% python3 -q
>>> import numpy as np
>>> from numpy import linalg as LA
>>> np.set_printoptions(suppress=True, linewidth=100)
>>> def rnd(a):
...     return np.round(a, 3) + 0
... 
>>> E = np.loadtxt("a.csv", delimiter=",")
>>> E
array([[  0.,  -3.,   3.,   1.,  -3.],
       [  1.,  -3.,  10.,   6., -11.],
       [ 10.,  -4.,   4.,  -1.,  -8.],
       [  5.,   3.,  11.,   7., -15.],
       [ 10.,  10.,  13.,  -1., -12.],
       [  2.,  15.,  18.,  -4.,  -7.],
       [ -2.,  21.,  23.,  -3., -12.],
       [  6.,  22.,  31.,   1.,  -7.],
       [ 12.,  27.,  40.,   7.,  -2.],
       [ 19.,  34.,  43.,  -2.,  -7.],
       [ 14.,  30.,  38.,  -4., -14.],
       [ 11.,  37.,  45.,  -7., -21.],
       [ 17.,  37.,  45.,  -1., -13.],
       [ 19.,  30.,  50.,  -5., -11.],
       [ 18.,  25.,  54.,   1.,  -5.],
       [ 23.,  21.,  50.,   7.,  -7.],
       [ 30.,  20.,  49.,   1., -11.]])
>>> proj = E @ LA.solve(E.T @ E, E.T)
>>> np.allclose(proj @ proj, proj)
True
>>> rnd(LA.eigvalsh(proj))
array([0., 0., 0., 0., 0., 0., 0., 0., 0., 0., 0., 0., 1., 1., 1., 1., 1.])
>>> LA.matrix_rank(np.eye(17) - proj)
np.int64(12)
>>> rnd(proj @ E[:, 0])
array([ 0.,  1., 10.,  5., 10.,  2., -2.,  6., 12., 19., 14., 11., 17., 19., 18., 23., 30.])
>>> ang = np.radians(60)
>>> r_ = np.eye(5)
>>> r_[4, 4] = r_[3, 3] = np.cos(ang)
>>> r_[4, 3], r_[3, 4] = -np.sin(ang), np.sin(ang)
>>> rnd(r_)
array([[ 1.   ,  0.   ,  0.   ,  0.   ,  0.   ],
       [ 0.   ,  1.   ,  0.   ,  0.   ,  0.   ],
       [ 0.   ,  0.   ,  1.   ,  0.   ,  0.   ],
       [ 0.   ,  0.   ,  0.   ,  0.5  ,  0.866],
       [ 0.   ,  0.   ,  0.   , -0.866,  0.5  ]])
>>> B = E @ r_.T
>>> rnd(np.abs(B - E).max(axis=0))
array([ 0.   ,  0.   ,  0.   , 16.49 , 16.562])
>>> np.allclose(LA.norm(E, axis=1), LA.norm(B, axis=1))
True
>>> cov = np.cov(E, rowvar=False)
>>> cov.shape
(5, 5)
>>> rnd(LA.eigvalsh(cov)[::-1])
array([527.152,  64.175,  24.007,  12.304,   7.406])
>>> rnd(np.corrcoef(E.T))
array([[ 1.   ,  0.522,  0.784,  0.001, -0.013],
       [ 0.522,  1.   ,  0.866, -0.427, -0.237],
       [ 0.784,  0.866,  1.   , -0.155, -0.071],
       [ 0.001, -0.427, -0.155,  1.   ,  0.416],
       [-0.013, -0.237, -0.071,  0.416,  1.   ]])
>>> rnd(E.std(axis=0))
array([ 8.603, 13.467, 17.409,  4.26 ,  4.596])
>>> vec = np.array([2, 1, 2, 0, 0])
>>> h = np.maximum(E @ vec, 0)
>>> np.maximum(E @ (3 * vec), 0)
array([  9.,  57.,  72., 105., 168., 165., 189., 288., 393., 474., 402., 447., 483., 504., 507.,
       501., 534.])
>>> Z = np.array([[-2, 0, -1, 0, -2, 2, 2]])
>>> rng = np.random.default_rng(4876)
>>> X = rng.normal(size=(43, 1)) @ Z + np.array([0, 1, 3, 2, 2, 3, 2])
>>> rnd(X)
array([[-1.59 ,  1.   ,  2.205,  2.   ,  0.41 ,  4.59 ,  3.59 ],
       [ 1.673,  1.   ,  3.837,  2.   ,  3.673,  1.327,  0.327],
       [ 1.509,  1.   ,  3.755,  2.   ,  3.509,  1.491,  0.491],
       [ 1.169,  1.   ,  3.585,  2.   ,  3.169,  1.831,  0.831],
       [-1.106,  1.   ,  2.447,  2.   ,  0.894,  4.106,  3.106],
       [ 0.387,  1.   ,  3.193,  2.   ,  2.387,  2.613,  1.613],
       [ 0.396,  1.   ,  3.198,  2.   ,  2.396,  2.604,  1.604],
       [-1.3  ,  1.   ,  2.35 ,  2.   ,  0.7  ,  4.3  ,  3.3  ],
       [ 0.915,  1.   ,  3.458,  2.   ,  2.915,  2.085,  1.085],
       [-0.908,  1.   ,  2.546,  2.   ,  1.092,  3.908,  2.908],
       [ 2.645,  1.   ,  4.322,  2.   ,  4.645,  0.355, -0.645],
       [-1.591,  1.   ,  2.204,  2.   ,  0.409,  4.591,  3.591],
       [ 2.103,  1.   ,  4.051,  2.   ,  4.103,  0.897, -0.103],
       [-2.37 ,  1.   ,  1.815,  2.   , -0.37 ,  5.37 ,  4.37 ],
       [ 2.431,  1.   ,  4.215,  2.   ,  4.431,  0.569, -0.431],
       [ 1.613,  1.   ,  3.806,  2.   ,  3.613,  1.387,  0.387],
       [ 1.742,  1.   ,  3.871,  2.   ,  3.742,  1.258,  0.258],
       [ 0.287,  1.   ,  3.143,  2.   ,  2.287,  2.713,  1.713],
       [-0.803,  1.   ,  2.599,  2.   ,  1.197,  3.803,  2.803],
       [ 0.073,  1.   ,  3.036,  2.   ,  2.073,  2.927,  1.927],
       [-0.786,  1.   ,  2.607,  2.   ,  1.214,  3.786,  2.786],
       [ 0.986,  1.   ,  3.493,  2.   ,  2.986,  2.014,  1.014],
       [-3.575,  1.   ,  1.212,  2.   , -1.575,  6.575,  5.575],
       [-0.26 ,  1.   ,  2.87 ,  2.   ,  1.74 ,  3.26 ,  2.26 ],
       [-0.074,  1.   ,  2.963,  2.   ,  1.926,  3.074,  2.074],
       [-3.577,  1.   ,  1.211,  2.   , -1.577,  6.577,  5.577],
       [ 0.012,  1.   ,  3.006,  2.   ,  2.012,  2.988,  1.988],
       [ 3.157,  1.   ,  4.579,  2.   ,  5.157, -0.157, -1.157],
       [-0.193,  1.   ,  2.904,  2.   ,  1.807,  3.193,  2.193],
       [-0.114,  1.   ,  2.943,  2.   ,  1.886,  3.114,  2.114],
       [-3.325,  1.   ,  1.338,  2.   , -1.325,  6.325,  5.325],
       [ 0.963,  1.   ,  3.482,  2.   ,  2.963,  2.037,  1.037],
       [ 2.373,  1.   ,  4.187,  2.   ,  4.373,  0.627, -0.373],
       [-1.143,  1.   ,  2.428,  2.   ,  0.857,  4.143,  3.143],
       [ 0.995,  1.   ,  3.497,  2.   ,  2.995,  2.005,  1.005],
       [ 0.48 ,  1.   ,  3.24 ,  2.   ,  2.48 ,  2.52 ,  1.52 ],
       [-2.484,  1.   ,  1.758,  2.   , -0.484,  5.484,  4.484],
       [-0.792,  1.   ,  2.604,  2.   ,  1.208,  3.792,  2.792],
       [-1.488,  1.   ,  2.256,  2.   ,  0.512,  4.488,  3.488],
       [ 0.209,  1.   ,  3.105,  2.   ,  2.209,  2.791,  1.791],
       [-1.825,  1.   ,  2.087,  2.   ,  0.175,  4.825,  3.825],
       [-2.434,  1.   ,  1.783,  2.   , -0.434,  5.434,  4.434],
       [ 0.011,  1.   ,  3.006,  2.   ,  2.011,  2.989,  1.989]])
>>> r = LA.matrix_rank(X)
>>> r
np.int64(2)
>>> null = LA.svd(X)[2][r:].T
>>> [int(LA.matrix_rank(X[:i])) for i in range(1, len(X) + 1)]
[1, 2, 2, 2, 2, 2, 2, 2, 2, 2, 2, 2, 2, 2, 2, 2, 2, 2, 2, 2, 2, 2, 2, 2, 2, 2, 2, 2, 2, 2, 2, 2, 2, 2, 2, 2, 2, 2, 2, 2, 2, 2, 2]
>>> LA.matrix_rank(X.T @ X), LA.matrix_rank(X @ X.T)
(np.int64(2), np.int64(2))
>>> [int(LA.matrix_rank(np.delete(X, i, axis=0))) for i in range(43)]
[2, 2, 2, 2, 2, 2, 2, 2, 2, 2, 2, 2, 2, 2, 2, 2, 2, 2, 2, 2, 2, 2, 2, 2, 2, 2, 2, 2, 2, 2, 2, 2, 2, 2, 2, 2, 2, 2, 2, 2, 2, 2, 2]
>>> null.shape
(7, 5)
>>> np.allclose(X @ null, 0)
True
>>> [int(LA.matrix_rank(X[:, :j + 1])) for j in range(7)]
[1, 2, 2, 2, 2, 2, 2]
>>> np.unique(X.round(6), axis=0).shape
(43, 7)
>>> B = X / LA.norm(X, axis=1, keepdims=True)
>>> cov = B @ B.T
>>> rnd(LA.norm(B, axis=1))
array([1., 1., 1., 1., 1., 1., 1., 1., 1., 1., 1., 1., 1., 1., 1., 1., 1., 1., 1., 1., 1., 1., 1.,
       1., 1., 1., 1., 1., 1., 1., 1., 1., 1., 1., 1., 1., 1., 1., 1., 1., 1., 1., 1.])
>>> (cov - 2 * np.eye(43)).round(6).argmax(axis=1)
array([11, 15, 15, 34, 33,  6,  5, 33, 31, 18, 14,  0, 32, 41, 32,  1,  1, 39, 37, 26, 37, 34, 25,
       28, 29, 22, 42, 10, 23, 24, 22, 21, 14,  4, 21,  6, 41, 20,  0, 17, 11, 36, 26])
>>> np.argsort(-LA.norm(X, axis=0).round(6), kind="stable")[:3]
array([5, 2, 6])
>>> [round(float(x), 3) for x in LA.svd(X, compute_uv=False)[:3]]
[37.125, 22.081, 0.0]
>>> LA.matrix_rank(X, rtol=0.1)
np.int64(2)
>>> vec = np.array([0, -2, 2, 0, -1, 1, 2])
>>> h = np.maximum(X @ vec, 0)
>>> rnd(np.tanh(X @ vec))
array([ 1.   ,  0.999,  1.   ,  1.   ,  1.   ,  1.   ,  1.   ,  1.   ,  1.   ,  1.   ,  0.788,
        1.   ,  0.991,  1.   ,  0.936,  1.   ,  0.999,  1.   ,  1.   ,  1.   ,  1.   ,  1.   ,
        1.   ,  1.   ,  1.   ,  1.   ,  1.   , -0.44 ,  1.   ,  1.   ,  1.   ,  1.   ,  0.954,
        1.   ,  1.   ,  1.   ,  1.   ,  1.   ,  1.   ,  1.   ,  1.   ,  1.   ,  1.   ])
>>> M = np.minimum.outer(np.arange(1, 14), np.arange(1, 14)) * -1
>>> M
array([[ -1,  -1,  -1,  -1,  -1,  -1,  -1,  -1,  -1,  -1,  -1,  -1,  -1],
       [ -1,  -2,  -2,  -2,  -2,  -2,  -2,  -2,  -2,  -2,  -2,  -2,  -2],
       [ -1,  -2,  -3,  -3,  -3,  -3,  -3,  -3,  -3,  -3,  -3,  -3,  -3],
       [ -1,  -2,  -3,  -4,  -4,  -4,  -4,  -4,  -4,  -4,  -4,  -4,  -4],
       [ -1,  -2,  -3,  -4,  -5,  -5,  -5,  -5,  -5,  -5,  -5,  -5,  -5],
       [ -1,  -2,  -3,  -4,  -5,  -6,  -6,  -6,  -6,  -6,  -6,  -6,  -6],
       [ -1,  -2,  -3,  -4,  -5,  -6,  -7,  -7,  -7,  -7,  -7,  -7,  -7],
       [ -1,  -2,  -3,  -4,  -5,  -6,  -7,  -8,  -8,  -8,  -8,  -8,  -8],
       [ -1,  -2,  -3,  -4,  -5,  -6,  -7,  -8,  -9,  -9,  -9,  -9,  -9],
       [ -1,  -2,  -3,  -4,  -5,  -6,  -7,  -8,  -9, -10, -10, -10, -10],
       [ -1,  -2,  -3,  -4,  -5,  -6,  -7,  -8,  -9, -10, -11, -11, -11],
       [ -1,  -2,  -3,  -4,  -5,  -6,  -7,  -8,  -9, -10, -11, -12, -12],
       [ -1,  -2,  -3,  -4,  -5,  -6,  -7,  -8,  -9, -10, -11, -12, -13]])
>>> # symmetric
>>> O, r_ = LA.qr(M)
>>> rnd(np.abs(np.diag(r_)))
array([3.606, 0.961, 0.957, 0.953, 0.949, 0.943, 0.935, 0.926, 0.913, 0.894, 0.866, 0.816, 0.707])
>>> O.shape, r_.shape
((13, 13), (13, 13))
